$ python -q
>>> import numpy as np
>>> np.set_printoptions(suppress=True, linewidth=160)
>>> def rnd(a):
...     return np.round(a, 1) + 0
... 
>>> m1 = np.loadtxt("out14.csv", delimiter=",")
>>> m1
array([[-1.5,  0.6, -5.8, -4.4,  3.3, -4.7, -4.3,  1.3, 10.7],
       [-1.9,  1.2, -4.9, -2.1,  3.9, -3.3, -3.8,  0.8, 10.9],
       [ 2.8,  0.6, -7.7,  5.5, 11.9,  3.3,  3.2, -1.7,  1.9],
       [-2.7, -0.6, -2.8, -1.5,  4.9, -4.7, -4.2,  1.8, 12.3],
       [-3.3,  1.9,  2.6,  0.2,  0.2,  0.2, -1.5, 10.3, -0.2],
       [ 0.3,  2. ,  5.3,  0.1, -1.6, -1.2, -1. ,  9.6, -1. ],
       [-1.9,  1. , -4.8, -2.6,  3.7, -5.2, -4.7, -0.1,  9.7],
       [-1.1,  4. ,  3.2, -0.5, -1.4,  1.3, -1. , 10.7,  0.2],
       [-1.5,  0.4, -3.5, -3.6,  4.3, -3.5, -4.5, -1.4, 11.3],
       [-0.4,  2.1,  4.5,  0.6, -2. , -0.8, -1. , 10.6, -2.4],
       [-2. ,  0.1, -5.1, -2.5,  3.9, -3.4, -4.8,  1.7, 10.3],
       [ 0. ,  0.7, -5.3, -3.2,  4.5, -5.8, -5.4,  1.7, 11.4],
       [-2.1,  2.5,  3.1,  0.6, -1.6,  0.2, -2.1,  8.9,  0.4],
       [-2.7, -0.1, -4.4, -2.2,  3.7, -5.4, -4.9,  1.1, 12.7],
       [ 2.7, -2.2, -6.9,  6.9, 12.1,  4.9,  2.7, -0.2,  0.5],
       [-2.9,  0.8, -3.7, -1.4,  4.5, -7.4, -3.8,  1.3,  8.9],
       [ 4. ,  0.7, -4.8,  6.5, 13. ,  5.8,  1.7, -0.1, -0.8],
       [ 3.6,  0. , -4.3,  6.9, 11.1,  4.9,  2.4, -2.9,  0.2],
       [-2.5,  1.7, -5.6, -1.8,  3.2, -5.6, -3.9,  1.7, 11.2],
       [-2.8,  0.6, -4.3, -3.8,  4.1, -4.5, -6.6,  0.6, 11.6],
       [-0.6,  3.1,  5.3,  0. ,  0.2,  0.2, -0.8, 10.4,  1.9],
       [-0.7,  1.4, -7. , -1.7,  6.2, -3.7, -3.8,  2.6, 12.5]])
>>> dist = np.linalg.norm(m1[:, None] - m1[None], axis=-1)
>>> dist[7].round(6).argsort(kind="stable")[:4]
array([ 7, 12, 20,  4])
>>> rnd(dist[:5, :5])
array([[ 0. ,  3.1, 20. ,  5.1, 18.4],
       [ 3.1,  0. , 18.2,  3.8, 17.6],
       [20. , 18.2,  0. , 19.8, 22.1],
       [ 5.1,  3.8, 19.8,  0. , 17.9],
       [18.4, 17.6, 22.1, 17.9,  0. ]])
>>> np.unravel_index(dist.round(6).argmax(), dist.shape)
(np.int64(2), np.int64(9))
>>> M = np.load("dump.npy")
>>> M
array([[-1.7, -3. ,  4. ,  5. , -5. , -2. ,  1. ,  1. ],
       [ 0. ,  1.3, -2. , -3. ,  4. ,  1. ,  3. , -3. ],
       [ 1. , -1. , -3.7,  3. , -2. , -1. , -2. ,  4. ],
       [-2. ,  4. , -4. , -4.7,  5. ,  4. , -4. , -5. ],
       [ 2. , -4. ,  1. ,  1. ,  0.3,  5. ,  4. ,  2. ],
       [ 4. , -1. , -2. , -2. ,  2. ,  0.3, -3. ,  1. ],
       [ 5. , -4. ,  0. , -1. , -3. ,  3. ,  4.3, -5. ],
       [-2. , -3. ,  4. ,  5. , -5. , -2. ,  1. ,  1.3]])
>>> f = np.array([-5, -1, -8, -9, 2, -1, -6, -6])
>>> A2 = M + np.outer(f, np.eye(8)[4])
>>> np.linalg.matrix_rank(A2 - M)
np.int64(1)
>>> A2
array([[ -1.7,  -3. ,   4. ,   5. , -10. ,  -2. ,   1. ,   1. ],
       [  0. ,   1.3,  -2. ,  -3. ,   3. ,   1. ,   3. ,  -3. ],
       [  1. ,  -1. ,  -3.7,   3. , -10. ,  -1. ,  -2. ,   4. ],
       [ -2. ,   4. ,  -4. ,  -4.7,  -4. ,   4. ,  -4. ,  -5. ],
       [  2. ,  -4. ,   1. ,   1. ,   2.3,   5. ,   4. ,   2. ],
       [  4. ,  -1. ,  -2. ,  -2. ,   1. ,   0.3,  -3. ,   1. ],
       [  5. ,  -4. ,   0. ,  -1. ,  -9. ,   3. ,   4.3,  -5. ],
       [ -2. ,  -3. ,   4. ,   5. , -11. ,  -2. ,   1. ,   1.3]])
>>> left, sv, Vh = np.linalg.svd(A2, full_matrices=False)
>>> rnd(sv)
array([22.6, 13.6, 11.9,  8.3,  5. ,  3.9,  0.7,  0.2])
>>> arr = np.loadtxt("w.csv", delimiter=",")
>>> arr
array([[ -0.3,   0.5,  -3.9, -10.6,  -4.9,  12.4,   2.7,  -4.1,   6.1,  -5.4,   1.9],
       [  3.9,   0.7,  -0.3, -10. ,   0.6,   6.8,   1.7,   2.4,  -0.2,  -6.8,   2.3],
       [ -1.5,   0.1,  -2. ,   2.7,   5.1,  -3.8,   2.7,   3.8,  -4.1,   2.6,   2.2],
       [ -4.2,   0.8,   2.5,   2.1,   0.9,  -2.3,   2.8,   0. ,  -1.8,  -0.2,   1.6],
       [ -1.9,   1. ,   5.2,   6.4,   3.5,  -6.6,   1. ,   2.4,  -4.8,   1.3,  -0.7],
       [  0.9,  -1.7,   2.8,  -0.9,  -4. ,   1. ,  -1.7,  -2.3,   2.7,   0.4,   0.1],
       [ -0.2,   0. ,  -8.3,  -2.2,   4.2,   4.1,  -3.5,  -0.5,   0.6,  -3.9,   1.8],
       [  2.3,   0. ,   0.4,   3.8,  -0.5,  -5.3,  -1.6,   1.2,  -4.5,   2.5,  -5. ],
       [  2.3,  -0.9,  -1.3,  -3.1,  -3. ,   3.8,  -1.8,  -1.9,   4.2,  -3.1,  -3.2],
       [  7.8,  -0.2,   2.1,  -9.4, -10. ,   6.3,  -2.2,  -1.1,   8.3,  -3.6,  -2.9],
       [ -0.4,  -0.6,   4.5,  -3.9,  -7.3,   7.8,   2.2,  -5.6,   5.3,  -3.7,  -0.7],
       [ -1.7,   1. ,  -1.2,   8.1,   5.8,  -6.5,  -4.7,   1.4,  -4. ,   1.3,  -0.4],
       [  3.4,   1.1,   2.1,  -1.1,  -1.7,  -0.2,  -2.6,   1. ,   1.7,  -1.9,  -1.3],
       [ -2. ,  -0.4,   8.6, -12.1,  -8.8,  12.3,  11.6,  -4.4,   3.9,  -2.7,   7.2],
       [ -1.9,  -1.6,   3.6,  -2.7,  -5.9,   3.7,   4.2,  -4. ,   4.3,   2.9,   1.8],
       [ -0.8,   0.8,  -4. ,  -4.6,  -2.2,   3.9,   7.2,  -0.3,   3.7,   3. ,   0.1],
       [  2.8,  -1.8,  -4. ,   1. ,   1.4,   1.2,  -6.6,  -1.1,   2.6,  -1.8,  -3.8],
       [  1.8,   0.4,   2.5,  -7.4,  -7.7,   4.7,   3.9,  -1.3,   2.3,  -1.3,  -1.9],
       [  0.8,  -0.8,  -5.5,  -2.2,   5.9,   5.1,  -4.1,   0.9,   1.5,  -4.5,   3.6],
       [ -1. ,   0.3,  -9.3,   0.6,   3.5,   0.6,   0.6,   0.5,  -0.5,   3.8,  -0.1],
       [ -0.8,  -0.9,   3.5,   4. ,  -3.9,   0.1,  -3.9,  -4.2,   4.1,   0. ,  -2.7],
       [  4.1,   0.7,  12.5,  -4.4, -10.8,  -1.2,   4.3,  -1. ,   3.5,   0.1,  -1. ],
       [  0. ,   0.4,  -2.2,  -5.9,  -1.7,   6.1,   5.1,  -1.5,   3.3,  -0.3,   1.1],
       [  0. ,   0.3,   9.2,   4. ,  -2.5,  -7.5,   3.6,   0.7,  -2.9,   2.8,  -2.2],
       [  0.6,   1.3,   9.5,   0.1,  -3.7,  -3.3,   1.2,  -0.1,  -1.5,  -2.4,   1.5],
       [  0.9,  -1.1,  -1.4,  -3.8,  -5.6,   7.7,  -1.3,  -6.7,   7.6,  -1.2,  -2.2],
       [  4.9,   0.6,  -0.7,  -9.5,  -5.7,   5. ,   1.8,   0.8,   2.6,  -1.8,  -0.9],
       [ -1.6,   0. ,  -5.5,   0.1,   0.4,   3. ,  -1.3,  -3.3,   3.6,  -1. ,  -2.8],
       [ -0.8,  -1.2,   8.7,   3. ,  -7.5,  -0.3,   1.4,  -5.2,   1.7,   1.7,  -3.9],
       [  1. ,   1.3,  -3.8,  -0.8,   4. ,  -2.2,   1.2,   4.6,  -1.2,  -0.7,  -0.1],
       [ -1.8,   2. ,  -0.7,  -3. ,   3. ,   2.4,   3.7,   2.1,  -3.5,  -4.5,   2.6],
       [ -3.7,   2.4,  -0.9,   3.4,   1.4,  -2. ,   1.4,  -1.7,  -1.1,  -1.1,  -1.1],
       [  1.5,   1.7,  -5.8,  -2.3,   8.5,   0.4,  -4. ,   4.3,  -6.6,  -4.4,   3. ],
       [ -2.6,   1.9, -11.4,   2.2,  11.2,  -0.8,  -3.1,   4.4,  -4.3,  -1.4,   2.6]])
>>> Xc = arr - arr.mean(axis=0)
>>> left, sv, Vh = np.linalg.svd(Xc, full_matrices=False)
>>> rnd(sv ** 2 / (sv ** 2).sum())
array([0.5, 0.3, 0.1, 0.1, 0. , 0. , 0. , 0. , 0. , 0. , 0. ])
>>> np.abs(Vh[0]).argmax()
np.int64(4)
>>> rnd(sv)
array([51.7, 39.3, 25.5, 20. , 15.1,  8. ,  5.9,  4.5,  2.5,  2.2,  1.5])
>>> rnd((sv ** 2).sum() ** 2 / (sv ** 4).sum())
np.float64(3.1)
>>> rnd(np.abs(Vh[-1]))
array([0.4, 0.2, 0.3, 0.5, 0.3, 0. , 0.3, 0.1, 0.1, 0.3, 0.3])
>>> (np.sign(left[:, 0]) == np.sign(left[0, 0])).astype(int)
array([1, 1, 0, 0, 0, 1, 0, 0, 1, 1, 1, 0, 0, 1, 1, 1, 0, 1, 0, 0, 1, 1, 1, 0, 1, 1, 1, 0, 1, 0, 0, 0, 0, 0])
>>> x0 = np.array([1, 1, 1, 1, 3, 1, 0, 2, 1, 2, 1])
>>> target = arr @ x0
>>> rnd(np.linalg.solve(arr.T @ arr, arr.T @ target))
array([1., 1., 1., 1., 3., 1., 0., 2., 1., 2., 1.])
>>> rng = np.random.default_rng(34829)
>>> target = target + 0.3 * rng.normal(size=34)
>>> rnd(target)
array([-27.3,  -4. ,  21.6,   1.1,  16.8, -10.7,  -0.4,  -2.5, -17.1, -27.4, -28.7,  18.6,  -1.1, -22.9, -12.4,  -2. ,  -3.4, -26.2,  13. ,   9.8, -13.1,
       -20.1,  -5.9,   0. ,  -7.8, -24.9, -17.7, -10.4, -22.6,  14. ,   2.3,  -4.3,  17.2,  27.6])
>>> b, *_ = np.linalg.lstsq(arr, target)
>>> [round(float(np.linalg.norm(np.linalg.solve(arr.T @ arr + lam * np.eye(11), arr.T @ target))), 2) for lam in (0, 1, 10, 100)]
[4.95, 4.59, 3.47, 2.14]
>>> rnd(b)
array([0.9, 1.1, 1. , 1. , 3. , 1. , 0. , 2. , 1. , 2. , 1. ])
>>> rnd(arr.T @ (target - arr @ b))
array([0., 0., 0., 0., 0., 0., 0., 0., 0., 0., 0.])
>>> A2 = arr / np.sqrt((arr ** 2).mean(axis=1, keepdims=True))
>>> np.linalg.matrix_rank(A2) == np.linalg.matrix_rank(arr)
np.True_
>>> data = np.diag(10 * np.array([2, 3, 0, 2, 1, 1])) + np.array([[-3, 2, 3, 2, 5, -3],
...     [-4, -1, 1, -2, -4, 2],
...     [3, 0, 1, -5, -5, 0],
...     [-5, -3, -3, 0, -3, -3],
...     [5, -3, 0, 0, -2, 1],
...     [3, -2, 0, 0, -4, 2]])
>>> data
array([[17,  2,  3,  2,  5, -3],
       [-4, 29,  1, -2, -4,  2],
       [ 3,  0,  1, -5, -5,  0],
       [-5, -3, -3, 20, -3, -3],
       [ 5, -3,  0,  0,  8,  1],
       [ 3, -2,  0,  0, -4, 12]])
>>> q, R = np.linalg.qr(data)
>>> np.trace(q @ q.T)
np.float64(6.0)
>>> rnd(R)
array([[-19.3,   4.6,  -3.4,   3.8,  -6.7,   0.2],
       [  0. , -29.1,  -2. ,   4.5,   2.8,  -1.1],
       [  0. ,   0. ,  -2.1,  18.4,   0.8,  -0.1],
       [  0. ,   0. ,   0. ,  -7.7,   2.5,   8.2],
       [  0. ,   0. ,   0. ,   0. ,   9.8,  -7.2],
       [  0. ,   0. ,   0. ,   0. ,   0. ,   6.8]])
>>> rnd(abs(R[0, 0])), rnd(np.linalg.norm(data[:, 0]))
(np.float64(19.3), np.float64(19.3))
>>> rnd(q)
array([[-0.9, -0.2,  0.2, -0.4,  0.1,  0.1],
       [ 0.2, -1. ,  0.1,  0.1,  0. ,  0. ],
       [-0.2,  0. , -0.2,  0.1, -0.6, -0.7],
       [ 0.3,  0.1,  0.9, -0.3, -0.2, -0.2],
       [-0.3,  0.1,  0.4,  0.7,  0.4, -0.3],
       [-0.2,  0. ,  0.2,  0.4, -0.7,  0.6]])
>>> np.allclose(R.T @ R, data.T @ data)
True
>>> q, evecs = np.linalg.qr(data[:, :5])[0], np.linalg.qr(data[:, 5:])[0]
>>> sv = np.linalg.svd(q.T @ evecs, compute_uv=False)
>>> rnd(sv)
array([0.8])
>>> (sv > 0.9).sum()
np.int64(0)
>>> mat = np.loadtxt("data.csv", delimiter=",")
>>> mat
array([[ 1.,  1.,  1.,  1.,  1.,  1.,  1.,  1.],
       [ 1.,  1., -1., -1.,  1.,  1., -1., -1.],
       [ 1., -1.,  1., -1., -1.,  1., -1.,  1.],
       [ 1.,  1.,  1.,  1., -1., -1., -1., -1.],
       [ 1., -1., -1.,  1., -1.,  1.,  1., -1.],
       [ 1., -1.,  1., -1.,  1., -1.,  1., -1.],
       [ 1.,  1., -1., -1., -1., -1.,  1.,  1.]])
>>> A2 = mat[0, 0] * mat[1:] - np.outer(mat[1:, 0], mat[0])
>>> A2
array([[ 0.,  0., -2., -2.,  0.,  0., -2., -2.],
       [ 0., -2.,  0., -2., -2.,  0., -2.,  0.],
       [ 0.,  0.,  0.,  0., -2., -2., -2., -2.],
       [ 0., -2., -2.,  0., -2.,  0.,  0., -2.],
       [ 0., -2.,  0., -2.,  0., -2.,  0., -2.],
       [ 0.,  0., -2., -2., -2., -2.,  0.,  0.]])
>>> np.linalg.matrix_rank(A2), np.linalg.matrix_rank(mat)
(np.int64(6), np.int64(7))
>>> np.flatnonzero(~A2.round(6).any(axis=1))
array([], dtype=int64)
>>> F = np.loadtxt("m.csv", delimiter=",")
>>> F
array([[-3., -6., -1., -5., -9., -7., -6., -8.],
       [-3., -6., -1., -5., -9., -7., -6., -8.],
       [ 1., -1., -7.,  2., -2., -5., -7., -7.],
       [-2., -7., -3.,  0., -8.,  2., -7.,  8.]])
>>> left, sv, Vh = np.linalg.svd(F)
>>> evecs = Vh[:(sv > 1e-8).sum()]
>>> x0 = F[1] + 4 * F[0] + rng.integers(2) * np.eye(8)[2]
>>> x0
array([-15., -30.,  -4., -25., -45., -35., -30., -40.])
>>> rnd(np.diag(evecs.T @ evecs))
array([0.1, 0.3, 0.5, 0.3, 0.4, 0.2, 0.4, 0.7])
>>> np.linalg.matrix_rank(np.vstack([F, x0]))
np.int64(4)
>>> rnd(evecs.T @ evecs)
array([[ 0.1,  0.1, -0.1,  0.1,  0.2,  0. ,  0. ,  0. ],
       [ 0.1,  0.3,  0. ,  0.1,  0.3,  0. ,  0.2, -0.1],
       [-0.1,  0. ,  0.5, -0.3,  0. ,  0. ,  0.4,  0. ],
       [ 0.1,  0.1, -0.3,  0.3,  0.2,  0.1, -0.1,  0.1],
       [ 0.2,  0.3,  0. ,  0.2,  0.4,  0.1,  0.2, -0.1],
       [ 0. ,  0. ,  0. ,  0.1,  0.1,  0.2,  0.1,  0.4],
       [ 0. ,  0.2,  0.4, -0.1,  0.2,  0.1,  0.4,  0. ],
       [ 0. , -0.1,  0. ,  0.1, -0.1,  0.4,  0. ,  0.7]])
>>> np.linalg.matrix_rank(F, rtol=0.1)
np.int64(3)
>>> np.linalg.cond(F) > 100
np.True_
>>> r = np.linalg.matrix_rank(F)
>>> r
np.int64(3)
>>> ns = np.linalg.svd(F)[2][r:].T
>>> [int(np.linalg.matrix_rank(F[:i])) for i in range(1, len(F) + 1)]
[1, 1, 2, 3]
>>> rnd(F @ ns)
array([[0., 0., 0., 0., 0.],
       [0., 0., 0., 0., 0.],
       [0., 0., 0., 0., 0.],
       [0., 0., 0., 0., 0.]])
>>> np.linalg.matrix_rank(F.T @ F), np.linalg.matrix_rank(F @ F.T)
(np.int64(3), np.int64(3))
>>> ns.shape
(8, 5)
>>> rnd(ns @ ns.T)
array([[ 0.9, -0.1,  0.1, -0.1, -0.2,  0. ,  0. ,  0. ],
       [-0.1,  0.7,  0. , -0.1, -0.3,  0. , -0.2,  0.1],
       [ 0.1,  0. ,  0.5,  0.3,  0. ,  0. , -0.4,  0. ],
       [-0.1, -0.1,  0.3,  0.7, -0.2, -0.1,  0.1, -0.1],
       [-0.2, -0.3,  0. , -0.2,  0.6, -0.1, -0.2,  0.1],
       [ 0. ,  0. ,  0. , -0.1, -0.1,  0.8, -0.1, -0.4],
       [ 0. , -0.2, -0.4,  0.1, -0.2, -0.1,  0.6,  0. ],
       [ 0. ,  0.1,  0. , -0.1,  0.1, -0.4,  0. ,  0.3]])
>>> [int(np.linalg.matrix_rank(np.delete(F, i, axis=0))) for i in range(4)]
[3, 3, 2, 2]
>>> np.allclose(F @ ns, 0)
True
>>> f = np.array([3, -3, -1])
>>> np.array([np.convolve(row, f, "same") for row in F])
array([[ -9.,  18.,  -6., -11.,  11.,  12.,   1.,  30.],
       [ -9.,  18.,  -6., -11.,  11.,  12.,   1.,  30.],
       [ -6., -19.,  28.,  -5., -11.,  -4.,   5.,  28.],
       [-15.,  14.,  16., -21.,  30., -19.,  43., -17.]])
>>> np.convolve(F[3], f)
array([ -6., -15.,  14.,  16., -21.,  30., -19.,  43., -17.,  -8.])
>>> np.cross(F[3, :3], F[1, :3])
array([-11.,   7.,  -9.])
>>> np.polyval(f, F[3])
array([ 17., 167.,  35.,  -1., 215.,   5., 167., 167.])
